>>> import numpy as np
>>> np.set_printoptions(precision=2, suppress=True, linewidth=200, floatmode="fixed")
>>> m1 = np.loadtxt("out3.csv", delimiter=",")
>>> m1
array([[ 15.00, -11.00,   7.00,   0.00,  -9.00,   5.00,  -5.00],
       [-11.00,  28.00,  -8.00,   7.00,   2.00,   6.00,  11.00],
       [  7.00,  -8.00,  27.00,   7.00,  -6.00,   2.00,  -5.00],
       [  0.00,   7.00,   7.00,  20.00,  -3.00,  17.00,  12.00],
       [ -9.00,   2.00,  -6.00,  -3.00,   8.00,  -4.00,  -1.00],
       [  5.00,   6.00,   2.00,  17.00,  -4.00,  28.00,   9.00],
       [ -5.00,  11.00,  -5.00,  12.00,  -1.00,   9.00,  15.00]])
>>> vals, vecs = np.linalg.eigh(m1)
>>> x0 = np.array([3, 0, 1, 2, 0, 0, 1])
>>> np.round(vecs * np.maximum(vals, 0) @ vecs.T, 2) + 0
array([[ 15.00, -11.00,   7.00,   0.00,  -9.00,   5.00,  -5.00],
       [-11.00,  28.00,  -8.00,   7.00,   2.00,   6.00,  11.00],
       [  7.00,  -8.00,  27.00,   7.00,  -6.00,   2.00,  -5.00],
       [  0.00,   7.00,   7.00,  20.00,  -3.00,  17.00,  12.00],
       [ -9.00,   2.00,  -6.00,  -3.00,   8.00,  -4.00,  -1.00],
       [  5.00,   6.00,   2.00,  17.00,  -4.00,  28.00,   9.00],
       [ -5.00,  11.00,  -5.00,  12.00,  -1.00,   9.00,  15.00]])
>>> (np.sign(vecs[:, -1].round(6)) == np.sign(vecs[0, -1].round(6))).astype(int)
array([1, 0, 1, 0, 1, 0, 0])
>>> np.linalg.eigvalsh(m1[1:, 1:])
array([ 1.28,  6.28,  8.93, 16.69, 38.18, 54.63])
>>> rng = np.random.default_rng(574)
>>> E = rng.normal(size=(12, 7)) + 5 * np.array([-1, 3, 0, -3, 1, 3, 2])
>>> E
array([[ -5.28,  16.70,   0.39, -13.72,   5.91,  15.30,   9.74],
       [ -4.77,  16.16,  -0.10, -15.02,   4.14,  14.33,   9.56],
       [ -3.72,  15.83,  -1.38, -16.79,   5.38,  15.69,   9.65],
       [ -4.49,  13.28,   0.91, -14.61,   6.52,  14.87,  10.66],
       [ -5.20,  15.60,   2.10, -14.46,   4.17,  14.21,  11.70],
       [ -6.12,  15.20,   0.98, -16.19,   4.89,  13.79,  11.52],
       [ -3.66,  14.51,  -0.88, -15.24,   4.41,  15.18,  11.74],
       [ -5.72,  16.34,  -0.88, -15.94,   5.45,  15.42,   9.04],
       [ -4.91,  13.94,   2.06, -16.30,   3.53,  14.63,   8.68],
       [ -5.26,  15.07,   1.11, -14.41,   4.53,  15.38,   9.69],
       [ -6.54,  15.07,   0.02, -14.79,   6.31,  15.18,  10.61],
       [ -5.41,  14.52,  -0.26, -14.97,   4.90,  14.72,   9.96]])
>>> x0 = np.array([2, 2, 3, 3, 3, 0, 2])
>>> target = E @ x0
>>> np.round(np.linalg.lstsq(E, target)[0], 2) + 0
array([2.00, 2.00, 3.00, 3.00, 3.00, 0.00, 2.00])
>>> target = target + 0.05 * rng.normal(size=12)
>>> target
array([20.04,  8.93,  5.20, 17.41, 19.55, 10.30, 10.01,  5.19,  3.28, 12.78, 12.92,  7.16])
>>> coef, *_ = np.linalg.lstsq(E, target)
>>> np.round(np.linalg.norm(target - E @ coef), 2)
np.float64(0.1)
>>> coef.round(2) + 0
array([1.99, 1.98, 3.00, 2.99, 3.02, 0.00, 1.99])
>>> coef.round()
array([ 2.00,  2.00,  3.00,  3.00,  3.00, -0.00,  2.00])
>>> [round(float(np.linalg.norm(np.linalg.solve(E.T @ E + lam * np.eye(7), E.T @ target))), 2) for lam in (0, 1, 10, 100)]
[6.24, 5.29, 2.89, 0.71]
